>>> import numpy as np
>>> np.set_printoptions(precision=3, suppress=True, linewidth=160, sign=" ")
>>> tidy = lambda a: np.round(a, 3) + 0
>>> E = np.array([[2, 1, 2], [1, 0, 6], [8, 4, 2], [3, 4, 4], [9, 8, 3]])
>>> E[-1] = E[0] + 2 * E[1]
>>> E
array([[  2,   1,   2],
       [  1,   0,   6],
       [  8,   4,   2],
       [  3,   4,   4],
       [  4,   1,  14]])
>>> M2 = np.c_[E[:, :1] @ np.array([[-2]]), np.array([0, 0, 3, 3, 2])]
>>> M2
array([[ -4,   0],
       [ -2,   0],
       [-16,   3],
       [ -6,   3],
       [ -8,   2]])
>>> tidy(np.linalg.lstsq(E, M2[:, 0])[0])
array([-2.,  0.,  0.])
>>> tidy(np.linalg.norm(M2 - E @ np.linalg.lstsq(E, M2)[0], axis=0))
array([ 0.   ,  0.989])
>>> np.linalg.matrix_rank(M2)
np.int64(2)
>>> x0 = np.array([1, 0, -1])
>>> y = E @ x0
>>> tidy(np.linalg.pinv(E) @ E)
array([[ 1.,  0.,  0.],
       [ 0.,  1.,  0.],
       [ 0.,  0.,  1.]])
>>> y
array([  0,  -5,   6,  -1, -10])
>>> rng = np.random.default_rng(75069)
>>> y = y + 0.3 * rng.normal(size=5)
>>> print(tidy(y))
[  0.144  -4.597   5.764  -0.768 -10.495]
>>> b, *_ = np.linalg.lstsq(E, y)
>>> [round(float(np.linalg.norm(np.linalg.solve(E.T @ E + lam * np.eye(3), E.T @ y))), 2) for lam in (0, 1, 10, 100)]
[1.35, 1.32, 1.14, 0.6]
>>> print(tidy(b))
[ 0.905  0.129 -1.   ]
>>> M2 = E / np.sqrt((E ** 2).mean(axis=1, keepdims=True))
>>> print(tidy(E - E.mean(axis=1, keepdims=True)))
[[ 0.333 -0.667  0.333]
 [-1.333 -2.333  3.667]
 [ 3.333 -0.667 -2.667]
 [-0.667  0.333  0.333]
 [-2.333 -5.333  7.667]]
>>> tidy(np.linalg.norm(M2, axis=1))
array([ 1.732,  1.732,  1.732,  1.732,  1.732])
>>> print(tidy(M2[3]))
[ 0.812  1.082  1.082]
>>> np.linalg.matrix_rank(M2) == np.linalg.matrix_rank(E)
np.True_
>>> mat = np.load("m.npy")
>>> mat
array([[  4,   4,   4],
       [  4,   8,   8],
       [  4,   8,  12]])
>>> vals, V = np.linalg.eigh(mat)
>>> x0 = np.array([0, 6, 7])
>>> tidy(V * np.abs(vals) @ V.T)
array([[  4.,   4.,   4.],
       [  4.,   8.,   8.],
       [  4.,   8.,  12.]])
>>> tidy(V * np.maximum(vals, 0) @ V.T)
array([[  4.,   4.,   4.],
       [  4.,   8.,   8.],
       [  4.,   8.,  12.]])
>>> x0 = np.ones(3)
>>> for _ in range(6):
...     x0 = mat @ x0
...     x0 /= np.linalg.norm(x0)
...     print(round(x0 @ mat @ x0, 3))
... 
20.171
20.195
20.196
20.196
20.196
20.196
>>> tidy(x0)
array([ 0.328,  0.591,  0.737])
>>> tidy(np.linalg.eigvalsh(mat)[-1])
np.float64(20.196)
>>> W = np.array([[0, 1], [2, 2], [0, 3]])
>>> b = np.array([2, 0])
>>> hid = np.maximum(mat @ W + b, 0)
>>> (hid > 0).mean(axis=0)
array([ 1.,  1.])
>>> hid
array([[ 10,  24],
       [ 18,  44],
       [ 18,  56]])
>>> Z = np.array([[1, 9, 8], [2, 5, 7]])
>>> hid @ Z
array([[  58,  210,  248],
       [ 106,  382,  452],
       [ 130,  442,  536]])
>>> W @ Z
array([[  2,   5,   7],
       [  6,  28,  30],
       [  6,  15,  21]])
>>> feats = np.load("arr.npy")
>>> tidy(feats)
array([[ 0.167, -0.5  ,  0.167, -0.833],
       [-0.5  ,  0.7  ,  0.1  , -0.5  ],
       [ 0.167,  0.1  ,  0.967,  0.167],
       [-0.833, -0.5  ,  0.167,  0.167]])
>>> vals, V = np.linalg.eigh(feats)
>>> np.unique(vals.round(6) + 0, return_counts=True)[1]
array([ 1,  3])
>>> C2 = feats.T @ feats
>>> np.linalg.matrix_rank(C2)
np.int64(4)
>>> print(tidy(np.linalg.eigvalsh(C2)[::-1]))
[ 1.  1.  1.  1.]
>>> (feats @ feats.T).shape
(4, 4)
>>> np.diag(C2)
array([ 1.,  1.,  1.,  1.])
>>> tidy(C2)
array([[ 1.,  0.,  0.,  0.],
       [ 0.,  1.,  0.,  0.],
       [ 0.,  0.,  1.,  0.],
       [ 0.,  0.,  0.,  1.]])
>>> x0 = np.array([0, 2, -1, -1])
>>> tidy(np.abs(np.linalg.eigvals(feats)))
array([ 1.,  1.,  1.,  1.])
>>> print(tidy(np.sort(np.abs(np.degrees(np.angle(np.linalg.eigvals(feats)))))))
[   0.    0.    0.  180.]
>>> vals, V = np.linalg.eig(feats)
>>> tidy(np.prod(vals))
np.float64(-1.0)
>>> print(tidy(feats @ V[:, 0] - vals[0] * V[:, 0]))
[ 0.  0.  0.  0.]
>>> print(tidy(np.sort(np.linalg.eigvals(np.linalg.inv(feats)))))
[-1.  1.  1.  1.]
>>> tidy(vals)
array([ 1., -1.,  1.,  1.])
>>> m1 = np.load("run11.npy")
>>> print(m1)
[[ 1.104  0.718 -0.883]
 [ 2.212  1.376 -1.79 ]
 [ 2.22   1.416 -1.795]
 [ 3.311  2.109 -2.707]
 [ 2.24   1.42  -1.762]
 [-1.108 -0.717  0.91 ]
 [-2.192 -1.381  1.806]
 [-3.289 -2.098  2.714]
 [ 2.207  1.398 -1.802]
 [-2.223 -1.385  1.78 ]
 [ 1.056  0.666 -0.866]
 [-2.206 -1.412  1.786]
 [-0.032  0.025  0.015]
 [-3.285 -2.097  2.681]
 [ 0.005 -0.005 -0.002]
 [ 3.326  2.083 -2.688]
 [ 1.12   0.727 -0.906]]
>>> th = np.radians(72)
>>> R = np.eye(3)
>>> R[2, 2] = R[0, 0] = np.cos(th)
>>> R[2, 0], R[0, 2] = -np.sin(th), np.sin(th)
>>> tidy(R)
array([[ 0.309,  0.   ,  0.951],
       [ 0.   ,  1.   ,  0.   ],
       [-0.951,  0.   ,  0.309]])
>>> M2 = m1 @ R.T
>>> tidy(np.linalg.svd(m1, compute_uv=False)), tidy(np.linalg.svd(M2, compute_uv=False))
(array([ 13.066,   0.069,   0.064]), array([ 13.066,   0.069,   0.064]))
>>> np.allclose(m1 @ m1.T, M2 @ M2.T)
True
>>> tidy(np.abs(M2 - m1).max(axis=0))
array([ 4.862,  0.   ,  1.306])
>>> J = np.maximum(np.array([[-1, 1],
...     [-2, 0],
...     [-2, -1],
...     [-1, 0],
...     [-1, 2],
...     [-2, -1],
...     [2, -2],
...     [-2, -2],
...     [1, 1],
...     [2, 0],
...     [1, 0],
...     [-1, 1],
...     [2, 1]]) @ np.array([[4, 3, 2], [5, 3, 1]]) + np.array([2, -2, -3]), 0)
>>> J
array([[  3,   0,   0],
       [  0,   0,   0],
       [  0,   0,   0],
       [  0,   0,   0],
       [  8,   1,   0],
       [  0,   0,   0],
       [  0,   0,   0],
       [  0,   0,   0],
       [ 11,   4,   0],
       [ 10,   4,   1],
       [  6,   1,   0],
       [  3,   0,   0],
       [ 15,   7,   2]])
>>> Xs = J - J.mean(axis=0)
>>> V = np.linalg.svd(Xs)[2][:1]
>>> M2 = Xs - Xs @ V.T @ V
>>> print(tidy(M2.std(axis=0)))
[ 0.308  0.688  0.375]
>>> tidy((Xs @ V.T).std(axis=0))
array([ 5.397])
>>> tidy(np.diag(V.T @ V))
array([ 0.849,  0.144,  0.007])
>>> idx = J[:, 1] > np.median(J[:, 1])
>>> r0 = J[idx].mean(axis=0) - J[~idx].mean(axis=0)
>>> r0
array([ 9.25,  3.4 ,  0.6 ])
>>> idx.astype(int)
array([ 0,  0,  0,  0,  1,  0,  0,  0,  1,  1,  1,  0,  1])
>>> arr = np.loadtxt("out1.csv", delimiter=",")
>>> print(arr)
[[  9.   3.   0.]
 [  3.  65.  32.]
 [  0.  32.  16.]]
>>> tidy(np.linalg.norm(arr, 2) / np.linalg.norm(arr))
np.float64(0.994)
>>> print([round(float(x), 3) for x in np.linalg.svd(arr, compute_uv=False)[:3]])
[80.903, 9.097, 0.0]
>>> np.argsort(-np.linalg.norm(arr, axis=0).round(6), kind="stable")[:3]
array([ 1,  2,  0])
>>> idx = rng.permutation(3)
>>> idx
array([ 1,  0,  2])
>>> M2 = arr[idx][:, idx]
>>> print(tidy(np.sort(np.abs(np.linalg.eigvals(M2)))))
[  0.      9.097  80.903]
>>> np.allclose(M2, arr)
False
>>> F = np.loadtxt("block2.csv", delimiter=",")
>>> F
array([[-1.527, -1.007,  5.743],
       [-1.384, -0.864,  5.97 ],
       [-0.481,  0.048,  1.571],
       [-0.858,  0.22 ,  1.392],
       [-0.554, -0.002, -0.564],
       [-1.369, -0.569,  3.609],
       [ 0.05 , -0.217, -0.008],
       [-0.845, -0.619,  1.641],
       [-2.034, -0.736,  5.528],
       [-0.167,  0.216,  0.038],
       [-0.434, -0.668,  1.567],
       [-2.456, -0.898,  6.4  ],
       [-2.2  , -0.683,  6.209],
       [-1.047, -0.677,  3.541],
       [-1.679, -1.236,  5.992],
       [-2.354, -0.911,  5.967],
       [-2.32 , -0.837,  5.656],
       [-2.162, -0.404,  5.451],
       [-0.436, -0.188,  1.499],
       [ 0.289, -0.085,  0.381],
       [-0.618, -0.693,  1.41 ]])
>>> M2 = F + rng.integers(-2, 3, (21, 1)) @ rng.integers(-2, 3, (1, 3))
>>> print(tidy(M2))
[[-3.527 -1.007  1.743]
 [-2.384 -0.864  3.97 ]
 [ 0.519  0.048  3.571]
 [-2.858  0.22  -2.608]
 [-1.554 -0.002 -2.564]
 [-3.369 -0.569 -0.391]
 [ 1.05  -0.217  1.992]
 [-2.845 -0.619 -2.359]
 [-1.034 -0.736  7.528]
 [ 1.833  0.216  4.038]
 [-1.434 -0.668 -0.433]
 [-4.456 -0.898  2.4  ]
 [-1.2   -0.683  8.209]
 [ 0.953 -0.677  7.541]
 [-3.679 -1.236  1.992]
 [-2.354 -0.911  5.967]
 [-4.32  -0.837  1.656]
 [-2.162 -0.404  5.451]
 [-2.436 -0.188 -2.501]
 [ 0.289 -0.085  0.381]
 [-1.618 -0.693 -0.59 ]]
>>> print(tidy(np.linalg.svd(M2 - F, compute_uv=False)))
[ 15.492   0.      0.   ]
>>> print(np.linalg.matrix_rank(M2 - F, tol=1e-8))
1
>>> print(np.abs(M2 - F).sum(axis=1))
[ 6.  3.  3.  6.  3.  6.  3.  6.  3.  6.  3.  6.  3.  6.  6.  0.  6.  0.  6.  0.  3.]
>>> tidy(M2 - F)
array([[-2.,  0., -4.],
       [-1.,  0., -2.],
       [ 1.,  0.,  2.],
       [-2.,  0., -4.],
       [-1.,  0., -2.],
       [-2.,  0., -4.],
       [ 1.,  0.,  2.],
       [-2.,  0., -4.],
       [ 1.,  0.,  2.],
       [ 2.,  0.,  4.],
       [-1.,  0., -2.],
       [-2.,  0., -4.],
       [ 1.,  0.,  2.],
       [ 2.,  0.,  4.],
       [-2.,  0., -4.],
       [ 0.,  0.,  0.],
       [-2.,  0., -4.],
       [ 0.,  0.,  0.],
       [-2.,  0., -4.],
       [ 0.,  0.,  0.],
       [-1.,  0., -2.]])
>>> Xs = F - F.mean(axis=0)
>>> V = np.linalg.svd(Xs)[2][:1]
>>> M2 = Xs - Xs @ V.T @ V
>>> print(tidy(M2.std(axis=0)))
[ 0.293  0.247  0.088]
>>> tidy((Xs @ V.T).std(axis=0))
array([ 2.582])
>>> A = np.load("w.npy")
>>> A
array([[ 1, -1,  1, -1],
       [ 1,  0,  0,  0]])
>>> M2 = np.c_[F[:, :2] @ np.array([[3, 3], [3, 2]]), np.array([2, -2, 1, 3, -3, 1, -3, 3, 0, -3, -2, -3, 0, -1, -3, 0, 1, -3, 0, -1, 0])]
>>> tidy(M2)
array([[ -7.602,  -6.595,   2.   ],
       [ -6.744,  -5.88 ,  -2.   ],
       [ -1.299,  -1.347,   1.   ],
       [ -1.914,  -2.134,   3.   ],
       [ -1.668,  -1.666,  -3.   ],
       [ -5.814,  -5.245,   1.   ],
       [ -0.501,  -0.284,  -3.   ],
       [ -4.392,  -3.773,   3.   ],
       [ -8.31 ,  -7.574,   0.   ],
       [  0.147,  -0.069,  -3.   ],
       [ -3.306,  -2.638,  -2.   ],
       [-10.062,  -9.164,  -3.   ],
       [ -8.649,  -7.966,   0.   ],
       [ -5.172,  -4.495,  -1.   ],
       [ -8.745,  -7.509,  -3.   ],
       [ -9.795,  -8.884,   0.   ],
       [ -9.471,  -8.634,   1.   ],
       [ -7.698,  -7.294,  -3.   ],
       [ -1.872,  -1.684,   0.   ],
       [  0.612,   0.697,  -1.   ],
       [ -3.933,  -3.24 ,   0.   ]])
>>> tidy(np.linalg.norm(np.linalg.qr(F)[0].T @ M2, axis=0) ** 2 / ((M2 ** 2).sum(axis=0) + 1e-12))
array([ 1.   ,  1.   ,  0.059])
>>> tidy(np.linalg.lstsq(F, M2[:, 0])[0])
array([ 3.,  3.,  0.])
>>> np.linalg.matrix_rank(M2)
np.int64(3)
